$ python -q
>>> import numpy as np
>>> from numpy import linalg as LA
>>> np.set_printoptions(precision=2, suppress=True, linewidth=120, sign=" ")
>>> B = np.array([[1, 0, 2, 0], [2, 1, 1, 0], [2, 0, 0, 0], [2, 0, 1, 0]])
>>> B[-1] = B[0]
>>> m1 = B + 0.1 * np.eye(4)
>>> print(m1)
[[ 1.1  0.   2.   0. ]
 [ 2.   1.1  1.   0. ]
 [ 2.   0.   0.1  0. ]
 [ 1.   0.   2.   0.1]]
>>> print(LA.matrix_rank(m1, rtol=0.1))
3
>>> arr = np.load("run16.npy")
>>> print(arr)
[[ 4.57  0.   -1.75  1.98 -1.33 -0.62]
 [ 2.93 -3.48  3.84  1.93 -4.32  5.7 ]
 [ 1.21  0.88 -0.44  3.13  0.65 -0.4 ]
 [-2.09 -8.97  5.27 -3.05 -2.69 -5.13]
 [ 4.12  0.1  -0.74  2.09 -1.25  3.28]
 [ 1.66 -0.38 -1.8   3.79 -1.25  0.54]
 [ 3.69 -3.46  3.29  1.12 -1.84  5.11]
 [ 2.46 -1.39 -1.5   4.29  0.55  1.18]
 [-1.22 -7.08  5.94 -2.9  -2.58 -6.92]
 [ 2.18  1.4  -0.87  3.07 -1.17  1.78]
 [ 2.42  0.17 -0.2   1.41 -0.62  1.38]
 [-0.69 -8.31  5.6  -2.31 -3.83 -7.52]
 [-0.53 -8.45  4.86 -1.12 -1.3  -6.35]
 [-1.65 -7.93  7.36 -2.32 -1.83 -9.27]
 [ 3.33 -3.25  1.98  2.09 -3.5   6.38]
 [-2.91 -9.48  6.2  -3.37 -2.6  -6.66]
 [ 2.32 -4.55  2.15  0.68 -3.65  5.42]
 [-2.33 -7.93  5.91 -2.29 -3.46 -9.34]
 [ 4.69  0.31 -2.49  4.11  1.19  0.72]
 [ 2.87 -5.4   1.51  0.32 -2.84  6.1 ]
 [ 1.64 -5.09  3.48  0.58 -1.96  6.71]
 [ 3.19 -4.7   2.03 -0.01 -2.78  5.98]
 [ 3.25  0.54 -1.17  2.67 -0.31  2.71]
 [ 2.84 -2.49  1.97  0.74 -4.85  5.32]
 [ 2.01  1.22 -2.77  3.23  0.12  1.86]
 [ 2.57 -0.24 -1.13  3.25 -1.47 -0.29]
 [-1.9  -8.03  5.56 -2.11 -3.31 -8.78]
 [ 1.38 -3.88  2.91 -0.61 -3.    6.63]
 [ 2.87  0.25 -3.17  2.27 -2.19  0.62]]
>>> Ac = (arr - arr.mean(axis=0)) / arr.std(axis=0)
>>> print(Ac.std(axis=0))
[ 1.  1.  1.  1.  1.  1.]
>>> c = LA.lstsq(np.delete(Ac, 1, axis=1), Ac[:, 1])[0]
>>> print(round(1 - np.var(Ac[:, 1] - np.delete(Ac, 1, axis=1) @ c), 2))
0.91
>>> G = np.cov(arr, rowvar=False)
>>> print(np.round(np.corrcoef(arr.T), 2) + 0)
[[ 1.    0.79 -0.77  0.81  0.29  0.81]
 [ 0.79  1.   -0.94  0.92  0.59  0.55]
 [-0.77 -0.94  1.   -0.91 -0.62 -0.51]
 [ 0.81  0.92 -0.91  1.    0.59  0.6 ]
 [ 0.29  0.59 -0.62  0.59  1.    0.  ]
 [ 0.81  0.55 -0.51  0.6   0.    1.  ]]
>>> print(np.polyfit(arr[:, 5], arr[:, 2], 1))
[-0.3   1.85]
>>> print(arr.std(axis=0))
[ 2.18  3.57  3.14  2.32  1.5   5.3 ]
>>> E = np.loadtxt("mat.csv", delimiter=",")
>>> print(E)
[[ 0.5  2.1 -1.6  0.1  1.2  0.2]
 [-0.3  1.2  0.2  0.7 -1.2  0.5]
 [-1.1 -0.1 -0.4 -0.1  0.9 -0.8]
 [-1.2 -0.7  0.4  1.1 -3.  -0.6]
 [ 0.2  0.7 -0.6 -0.5 -0.6  1.1]
 [-0.6  0.7  0.4  1.6  5.1  0.7]
 [-0.3 -0.5  0.9 -0.5 -1.8 -0.1]
 [ 0.8 -0.3  0.9  1.2 -4.5 -0.3]]
>>> proj = E @ LA.solve(E.T @ E, E.T)
>>> print(np.trace(proj))
6.0
>>> print(proj @ E[:, 1])
[ 2.1  1.2 -0.1 -0.7  0.7  0.7 -0.5 -0.3]
>>> print(np.round(LA.eigvalsh(proj), 2) + 0)
[ 0.  0.  1.  1.  1.  1.  1.  1.]
>>> print(LA.matrix_rank(np.eye(8) - proj))
2
>>> M = np.load("layer8.npy")
>>> print(M)
[[ 1.05  0.34 -1.65 -1.64 -1.82  1.64 -0.34]
 [ 1.    0.3  -1.6  -1.6  -1.9   1.7  -0.3 ]
 [-2.3   0.6  -0.3   0.1   0.3  -0.7  -0.3 ]]
>>> U, sv, VT = LA.svd(M)
>>> print(np.argmax(sv[:-1] / (sv[1:] + 1e-6)) + 1)
2
>>> B = U[:, :2] @ np.diag(sv[:2]) @ VT[:2]
>>> print(LA.matrix_rank(M, rtol=0.05))
2
>>> print(LA.matrix_rank(B))
2
>>> print(B)
[[ 1.03  0.32 -1.62 -1.62 -1.86  1.67 -0.32]
 [ 1.02  0.32 -1.63 -1.62 -1.86  1.67 -0.32]
 [-2.3   0.6  -0.3   0.1   0.3  -0.7  -0.3 ]]
>>> print(round(float(np.abs(M - B).max()), 2))
0.04
>>> mat = np.vander(np.arange(6) - 3, 4, increasing=True)
>>> print(mat)
[[  1  -3   9 -27]
 [  1  -2   4  -8]
 [  1  -1   1  -1]
 [  1   0   0   0]
 [  1   1   1   1]
 [  1   2   4   8]]
>>> proj = mat @ LA.solve(mat.T @ mat, mat.T)
>>> print(np.allclose(proj @ proj, proj))
True
>>> print(np.trace(proj))
4.0
>>> print(round(LA.norm(mat) ** 2 / LA.norm(mat, 2) ** 2, 2))
1.05
>>> print(np.round(LA.norm(mat, 2), 2))
30.78
>>> print(LA.norm(mat, axis=1))
[ 28.64   9.22   2.     1.     2.     9.22]
>>> rng = np.random.default_rng(46)
>>> B = mat + rng.integers(-2, 3, (6, 1)) @ rng.integers(-2, 3, (1, 4))
>>> print(B)
[[  1  -3   9 -27]
 [ -1   0   0  -4]
 [  2  -2   3  -3]
 [  3  -2   4  -4]
 [  1   1   1   1]
 [  2   1   6   6]]
>>> print(np.abs(B - mat).sum(axis=1))
[  0  12   6  12   0   6]
>>> print(LA.matrix_rank(B - mat, tol=1e-8))
1
>>> A = np.load("arr.npy")
>>> print(A)
[[ 0.33  0.33  0.33  0.    0.    0.  ]
 [ 0.    0.67  0.    0.    0.33  0.  ]
 [ 0.    0.    0.5   0.    0.    0.5 ]
 [ 0.33  0.    0.    0.33  0.    0.33]
 [ 0.    0.    0.    0.    0.5   0.5 ]
 [ 0.    0.25  0.    0.25  0.25  0.25]]
>>> vec = np.array([0, 3, 4, 4, 2, 3])
>>> y = A @ vec
>>> c, lr = np.zeros(6), 1 / LA.norm(A, 2) ** 2
>>> for i in range(8):
...     c -= lr * A.T @ (A @ c - y)
...     if i % 2 == 0: print(i, round(LA.norm(A @ c - y), 2))
... 
0 0.94
2 0.66
4 0.55
6 0.49
>>> print(c)
[ 1.32  3.22  2.86  1.92  1.63  3.89]
>>> print(round(LA.cond(A), 2))
15.04
>>> G = A.T @ A
>>> print(np.allclose(G, G.T))
True
>>> print(LA.eigvalsh(G)[::-1])
[ 1.15  0.61  0.4   0.25  0.06  0.01]
>>> print(round(np.trace(G), 2), round((A ** 2).sum(), 2))
2.47 2.47
>>> print((A @ A.T).shape)
(6, 6)
>>> f = np.array([0, 0, 2, 2, 3, 3])
>>> B = A + np.outer(f, np.eye(6)[5])
>>> print(LA.matrix_rank(LA.inv(B) - LA.inv(A), tol=1e-8))
1
>>> print(np.round(LA.det(B) / LA.det(A), 2), np.round(1 + LA.solve(A, f)[5], 2))
-1.0 -1.0
>>> data = np.load("w.npy")
>>> print(data)
[[ 1.  0.  0.  0.  0.  0.]
 [ 0.  1.  0.  0.  0.  0.]
 [ 0.  0. -1.  0.  0.  0.]
 [ 0.  0.  0.  1.  0.  0.]
 [ 0.  0.  0.  0. -1.  0.]
 [ 0.  0.  0.  0.  0.  1.]]
>>> B = data / np.sqrt((data ** 2).mean(axis=1, keepdims=True))
>>> print(data - data.mean(axis=1, keepdims=True))
[[ 0.83 -0.17 -0.17 -0.17 -0.17 -0.17]
 [-0.17  0.83 -0.17 -0.17 -0.17 -0.17]
 [ 0.17  0.17 -0.83  0.17  0.17  0.17]
 [-0.17 -0.17 -0.17  0.83 -0.17 -0.17]
 [ 0.17  0.17  0.17  0.17 -0.83  0.17]
 [-0.17 -0.17 -0.17 -0.17 -0.17  0.83]]
>>> print(LA.matrix_rank(B) == LA.matrix_rank(data))
True
>>> print(B[2])
[ 0.    0.   -2.45  0.    0.    0.  ]
>>> vec = np.array([6, 9, 6, 9, -9, 9])
>>> print([p for p in range(1, 25) if np.allclose(LA.matrix_power(data, p), np.eye(6))])
[2, 4, 6, 8, 10, 12, 14, 16, 18, 20, 22, 24]
>>> print(np.abs(LA.eigvals(data)))
[ 1.  1.  1.  1.  1.  1.]
>>> w1 = np.array([[-2, 0, 0, 1, 0, 2],
...     [-2, 0, 2, 2, -1, 2],
...     [-1, -2, 1, 1, 1, -1],
...     [2, -2, -2, -1, -2, 2],
...     [1, 2, 0, 2, 0, -1],
...     [1, 2, 1, 0, -1, -2]])
>>> c = np.array([1, -2, 2, 2, 2, 2])
>>> hid = np.maximum(arr @ w1 + c, 0)
>>> print((hid > 0).mean(axis=0))
[ 0.72  0.14  0.28  0.28  0.48  0.41]
>>> W2 = np.array([[2, -2], [-3, -2], [-1, -1], [-3, 3], [-1, -2], [1, 1]])
>>> print(w1 @ W2)
[[ -5   9]
 [ -9  12]
 [ -2   5]
 [ 19   5]
 [-11  -1]
 [ -6  -7]]
>>> X = np.array([[2.0, 3.0, 1.0, 0.0, 0.0, 3.0, 3.0, -5.0],
...     [2.0, 0.0, 2.0, 0.0, 1.0, 2.0, 3.0, -4.0],
...     [3.0, 1.0, 3.0, 1.0, 3.0, 3.0, 0.0, 2.0],
...     [1.0, 3.0, 1.0, 0.0, 0.0, 3.0, 0.0, 3.0],
...     [1.0, 3.0, 1.0, 2.0, 1.0, 1.0, 1.0, 1.0],
...     [2.0, 1.0, 3.0, 0.0, 3.0, 3.0, 3.0, 1.0],
...     [3.0, 1.0, 2.0, 3.0, 3.0, 3.0, 1.0, 2.0],
...     [0.0, 0.0, 0.0, 0.0, 0.0, 0.0, 0.0, 7.0]])
>>> def softmax(z):
...     e = np.exp(z - z.max(axis=-1, keepdims=True))
...     return e / e.sum(axis=-1, keepdims=True)
... 
>>> print(softmax(X).sum(axis=1))
[ 1.  1.  1.  1.  1.  1.  1.  1.]
>>> att = X @ X.T / np.sqrt(8)
>>> print(softmax(att)[3] @ X)
[ 1.4   2.4   1.35  0.4   0.72  2.85  0.18  2.88]
>>> print(np.round(softmax(att), 2) + 0)
[[ 1.    0.    0.    0.    0.    0.    0.    0.  ]
 [ 0.74  0.26  0.    0.    0.    0.    0.    0.  ]
 [ 0.    0.    0.55  0.    0.    0.07  0.38  0.  ]
 [ 0.    0.    0.12  0.71  0.01  0.03  0.09  0.04]
 [ 0.02  0.    0.13  0.07  0.13  0.09  0.55  0.  ]
 [ 0.    0.    0.1   0.    0.    0.8   0.1   0.  ]
 [ 0.    0.    0.14  0.    0.    0.02  0.83  0.  ]
 [ 0.    0.    0.    0.    0.    0.    0.    1.  ]]
>>> print(X @ X)
[[ 28.  13.  26.  10.  24.  33.  27. -46.]
 [ 24.  16.  21.  13.  22.  28.  16. -25.]
 [ 27.  27.  27.   9.  22.  35.  24.  10.]
 [ 17.   7.  19.   1.  15.  21.  21.   9.]
 [ 19.  15.  18.   6.  13.  25.  17.   2.]
 [ 33.  24.  31.  18.  31.  38.  24.  11.]
 [ 29.  33.  28.  11.  22.  41.  25.  16.]
 [  0.   0.   0.   0.   0.   0.   0.  49.]]
>>> assert X == X.T
Traceback (most recent call last):
  File "<python-input-86>", line 1, in <module>
    assert X == X.T
           ^^^^^^^^
ValueError: The truth value of an array with more than one element is ambiguous. Use a.any() or a.all()
>>> print((X + X.T) / 2)
[[ 2.   2.5  2.   0.5  0.5  2.5  3.  -2.5]
 [ 2.5  0.   1.5  1.5  2.   1.5  2.  -2. ]
 [ 2.   1.5  3.   1.   2.   3.   1.   1. ]
 [ 0.5  1.5  1.   0.   1.   1.5  1.5  1.5]
 [ 0.5  2.   2.   1.   1.   2.   2.   0.5]
 [ 2.5  1.5  3.   1.5  2.   3.   3.   0.5]
 [ 3.   2.   1.   1.5  2.   3.   1.   1. ]
 [-2.5 -2.   1.   1.5  0.5  0.5  1.   7. ]]
>>> Q, vecs = LA.qr(X[:, :6])[0], LA.qr(X[:, 6:])[0]
>>> sv = LA.svd(Q.T @ vecs, compute_uv=False)
>>> print((sv > 0.9).sum())
0
>>> print(np.degrees(np.arccos(sv.clip(0, 1))))
[ 33.07  50.41]
>>> B = X + rng.integers(-2, 3, (8, 2)) @ rng.integers(-2, 3, (2, 8))
>>> print(B)
[[ 0.  3.  5.  4. -2.  7.  1. -7.]
 [ 5. -4.  2.  0. -2.  2.  6. -7.]
 [ 7. -5.  4.  2. -2.  4.  4. -3.]
 [ 0.  5.  0. -1.  2.  2. -1.  5.]
 [ 3.  1.  0.  1.  0.  0.  3.  0.]
 [ 7. -5.  2. -1. -1.  2.  8. -3.]
 [ 3.  1.  2.  3.  3.  3.  1.  2.]
 [ 2. -2. -1. -1. -1. -1.  2.  6.]]
>>> print(np.round(LA.svd(B - X, compute_uv=False), 2) + 0)
[ 18.03   9.15   0.     0.     0.     0.     0.     0.  ]
>>> print(np.abs(B - X).sum(axis=1))
[ 20.  16.  27.  11.  11.  27.   0.  11.]
